% ipython --no-banner

In [1]: import numpy as np

In [2]: np.set_printoptions(precision=3, suppress=True, linewidth=200, legacy="1.25")

In [3]: m1 = np.array([[0, 4, 3, 0], [4, 0, 1, 4], [3, 1, 0, 2], [0, 4, 2, 6]])

In [4]: vals, vecs = np.linalg.eig(m1)

In [5]: print(vals)
[ 9.39  -5.423  3.06  -1.027]

In [6]: X = np.load("block19.npy")

In [7]: print(X)
[[ 0  0  0  0]
 [-8  0  0  1]
 [ 0  0  0  0]
 [ 0  0  0  0]]

In [8]: M2 = np.array([[-1, -1, -2], [1, -2, 0], [-1, 2, 1], [-2, 0, -1]])

In [9]: print(np.einsum("ij,ij->i", X, X))
[ 0 65  0  0]

In [10]: r = np.linalg.matrix_rank(X)

In [11]: print(r)
1

In [12]: ns = np.linalg.svd(X)[2][r:].T

In [13]: print(ns @ ns.T)
[[0.015 0.    0.    0.123]
 [0.    1.    0.    0.   ]
 [0.    0.    1.    0.   ]
 [0.123 0.    0.    0.985]]

In [14]: print(ns.shape)
(4, 3)

In [15]: print([int(np.linalg.matrix_rank(X[:i])) for i in range(1, len(X) + 1)])
[0, 1, 1, 1]

In [16]: F = np.load("test11.npy")

In [17]: print(F)
[[ 2.159 -3.248 -4.493]
 [ 1.531 -2.549 -3.671]
 [ 0.72  -1.724 -2.65 ]
 [ 0.522 -1.535 -2.402]
 [ 0.241 -1.269 -2.04 ]
 [ 0.138 -1.172 -1.901]
 [-0.214 -0.8   -1.333]
 [-0.332 -0.491 -0.804]
 [-0.328 -0.46  -0.75 ]
 [ 2.805  2.985  3.674]
 [ 5.01   6.014  7.015]
 [12.824 20.643 22.404]]

In [18]: cent = F[[6, 2]].astype(float)

In [19]: for _ in range(4):
    ...:     labels = np.linalg.norm(F[:, None] - cent, axis=-1).argmin(axis=1)
    ...:     cent = np.array([F[labels == j].mean(axis=0) for j in range(2)])
    ...: 

In [20]: print(labels)
[1 1 1 1 1 1 1 1 1 1 0 0]

In [21]: print(cent[1] - cent[0])
[ -8.193 -14.355 -16.346]

In [22]: print(np.abs(cent[1] - cent[0]).argmax())
2

In [23]: print(np.bincount(labels))
[ 2 10]

In [24]: mat = np.array([[1.6, 0.3, -0.4],
    ...:     [0.5, 2.2, 1.4],
    ...:     [-1.6, -0.8, -0.2],
    ...:     [0.1, 1.7, -0.9],
    ...:     [-0.3, 0.5, 1.3],
    ...:     [-0.7, 0.1, -0.4],
    ...:     [0.3, 0.2, 0.6],
    ...:     [0.0, -1.7, 1.0],
    ...:     [-0.1, 0.5, 1.2],
    ...:     [1.1, -0.3, -1.3]])

In [25]: mat[7] *= 3

In [26]: print(mat)
[[ 1.6  0.3 -0.4]
 [ 0.5  2.2  1.4]
 [-1.6 -0.8 -0.2]
 [ 0.1  1.7 -0.9]
 [-0.3  0.5  1.3]
 [-0.7  0.1 -0.4]
 [ 0.3  0.2  0.6]
 [ 0.  -5.1  3. ]
 [-0.1  0.5  1.2]
 [ 1.1 -0.3 -1.3]]

In [27]: C2 = mat.T @ mat

In [28]: print(np.linalg.eigvalsh(C2)[::-1])
[41.365 11.279  7.046]

In [29]: print((mat @ mat.T).shape)
(10, 10)

In [30]: print(np.diag(C2))
[ 7.27 35.11 17.31]

In [31]: print(C2)
[[  7.27   2.49  -1.19]
 [  2.49  35.11 -11.99]
 [ -1.19 -11.99  17.31]]

In [32]: cent = mat[[1, 5]].astype(float)

In [33]: for _ in range(4):
    ...:     labels = np.linalg.norm(mat[:, None] - cent, axis=-1).argmin(axis=1)
    ...:     cent = np.array([mat[labels == j].mean(axis=0) for j in range(2)])
    ...: 

In [34]: print(labels)
[1 0 1 1 1 1 1 1 1 1]

In [35]: print(cent)
[[ 0.5    2.2    1.4  ]
 [ 0.044 -0.322  0.322]]

In [36]: print(np.bincount(labels))
[1 9]

In [37]: print(np.abs(cent[1] - cent[0]).argmax())
1

In [38]: P = mat @ np.linalg.solve(mat.T @ mat, mat.T)

In [39]: print(np.round(P @ mat[:, 0], 3) + 0)
[ 1.6  0.5 -1.6  0.1 -0.3 -0.7  0.3  0.  -0.1  1.1]

In [40]: print(np.linalg.matrix_rank(np.eye(10) - P))
7

In [41]: A = np.load("run6.npy")

In [42]: print(A)
[[-1.  1.  1.  1.]
 [ 1. -1.  1.  1.]
 [ 1.  1. -1.  1.]
 [ 1.  1.  1. -1.]]

In [43]: vals, vecs = np.linalg.eigh(A)

In [44]: vec = np.array([-2, 1, -2, 0])

In [45]: print(np.linalg.eigvalsh(A[1:, 1:]))
[-2. -2.  1.]

In [46]: print(vec @ A @ vec)
-9.0

In [47]: print(np.abs(A).sum(axis=1).max(), np.abs(vals).max())
4.0 2.0

In [48]: M2 = A / np.sqrt((A ** 2).mean(axis=1, keepdims=True))

In [49]: print(M2[1])
[ 1. -1.  1.  1.]

In [50]: print(np.linalg.norm(M2, axis=1))
[2. 2. 2. 2.]

In [51]: print(np.linalg.pinv(A))
[[-0.25  0.25  0.25  0.25]
 [ 0.25 -0.25  0.25  0.25]
 [ 0.25  0.25 -0.25  0.25]
 [ 0.25  0.25  0.25 -0.25]]

In [52]: print(A.T @ A)
[[4. 0. 0. 0.]
 [0. 4. 0. 0.]
 [0. 0. 4. 0.]
 [0. 0. 0. 4.]]

In [53]: print(A[:, 0] @ A[:, 2])
0.0

In [54]: print(np.linalg.norm(A, axis=0))
[2. 2. 2. 2.]

In [55]: vec = np.array([1, 2, 0, 3])

In [56]: target = A @ vec

In [57]: print(target)
[4. 2. 6. 0.]

In [58]: print(np.linalg.solve(A.T, A[2]))
[-0.  0.  1. -0.]

In [59]: print(np.linalg.solve(A, A[:, 2]))
[-0.  0.  1. -0.]

In [60]: print(np.linalg.solve(A, -1 * target))
[-1. -2.  0. -3.]

In [61]: print(np.linalg.solve(A, target))
[1. 2. 0. 3.]

In [62]: M = np.load("arr.npy")

In [63]: print(M)
[[9 6 6 6]
 [6 4 4 4]
 [6 4 4 4]
 [6 4 4 4]]

In [64]: f, v = M[1], M[0]

In [65]: print(f @ v)
126

In [66]: p = (f @ v) / (f @ f) * f

In [67]: print(np.outer(f, v))
[[54 36 36 36]
 [36 24 24 24]
 [36 24 24 24]
 [36 24 24 24]]

In [68]: print((v - p) @ f)
0.0

In [69]: J = np.array([[0, 0, 0],
    ...:     [3, 3, 0],
    ...:     [5, 4, 4],
    ...:     [2, 1, 0],
    ...:     [2, 1, 0],
    ...:     [2, 1, 0],
    ...:     [1, 2, 0],
    ...:     [2, 1, 0],
    ...:     [2, 1, 0],
    ...:     [1, 2, 0],
    ...:     [5, 4, 4],
    ...:     [0, 0, 0],
    ...:     [5, 4, 4],
    ...:     [5, 4, 4],
    ...:     [1, 2, 0],
    ...:     [5, 4, 4],
    ...:     [0, 0, 0],
    ...:     [2, 1, 0],
    ...:     [3, 3, 0],
    ...:     [7, 5, 4]])

In [70]: vec = np.array([-1, 2, 1])

In [71]: target = J @ vec

In [72]: b, lr = np.zeros(3), 1 / np.linalg.norm(J, 2) ** 2

In [73]: for i in range(30):
    ...:     b -= lr * J.T @ (J @ b - target)
    ...:     if i % 5 == 0: print(i, round(np.linalg.norm(J @ b - target), 3))
    ...: 
0 5.051
5 4.708
10 4.409
15 4.144
20 3.905
25 3.688

In [74]: print(round(np.linalg.cond(J), 3))
9.876

In [75]: C2 = np.cov(J, rowvar=False)

In [76]: print(J.std(axis=0))
[1.982 1.558 1.833]

In [77]: print(C2.shape)
(3, 3)

In [78]: print(np.argsort(-J.std(axis=0).round(6), kind="stable"))
[0 2 1]

In [79]: print(np.linalg.eigvalsh(C2)[::-1])
[9.476 0.517 0.233]

In [80]: print(np.median(J, axis=0))
[2. 2. 0.]

In [81]: print(round(float(np.corrcoef(J[:, 1], J[:, 0])[0, 1]), 3))
0.924

In [82]: feats = np.load("sample18.npy")

In [83]: print(feats)
[[0 0 1]
 [0 0 0]]

In [84]: W = np.array([[-1, 1], [-2, -1], [-1, -2]])

In [85]: b = np.array([1, 8])

In [86]: H = np.maximum(feats @ W + b, 0)

In [87]: print((H > 0).astype(int))
[[0 1]
 [1 1]]

In [88]: print(H)
[[0 6]
 [1 8]]

In [89]: print(np.linalg.matrix_rank(H))
2

In [90]: cent = np.array([[3, 1, 1], [0, 1, 2]])

In [91]: print((H @ cent).round(6).argmax(axis=1))
[2 2]

In [92]: print(H @ cent)
[[ 0  6 12]
 [ 3  9 17]]

In [93]: rng = np.random.default_rng(243863)

In [94]: labels = rng.permutation(2)

In [95]: print(labels)
[1 0]

In [96]: M2 = H[labels][:, labels]

In [97]: print(round(np.linalg.det(M2), 3), round(float(np.linalg.det(H[labels])), 3))
-6.0 6.0

In [98]: print(np.linalg.svd(feats, compute_uv=False))
[1. 0.]

In [99]: print(feats.T @ feats)
[[0 0 0]
 [0 0 0]
 [0 0 1]]

In [100]: print(feats[:, 2] @ feats[:, 0])
0

In [101]: left, s, Vt = np.linalg.svd(feats)

In [102]: vecs = Vt[:(s > 1e-8).sum()]

In [103]: vec = feats[1] + 4 * feats[0] + rng.integers(2) * np.eye(3)[1]

In [104]: print(vec)
[0. 1. 4.]

In [105]: print(np.diag(vecs.T @ vecs))
[0. 0. 1.]
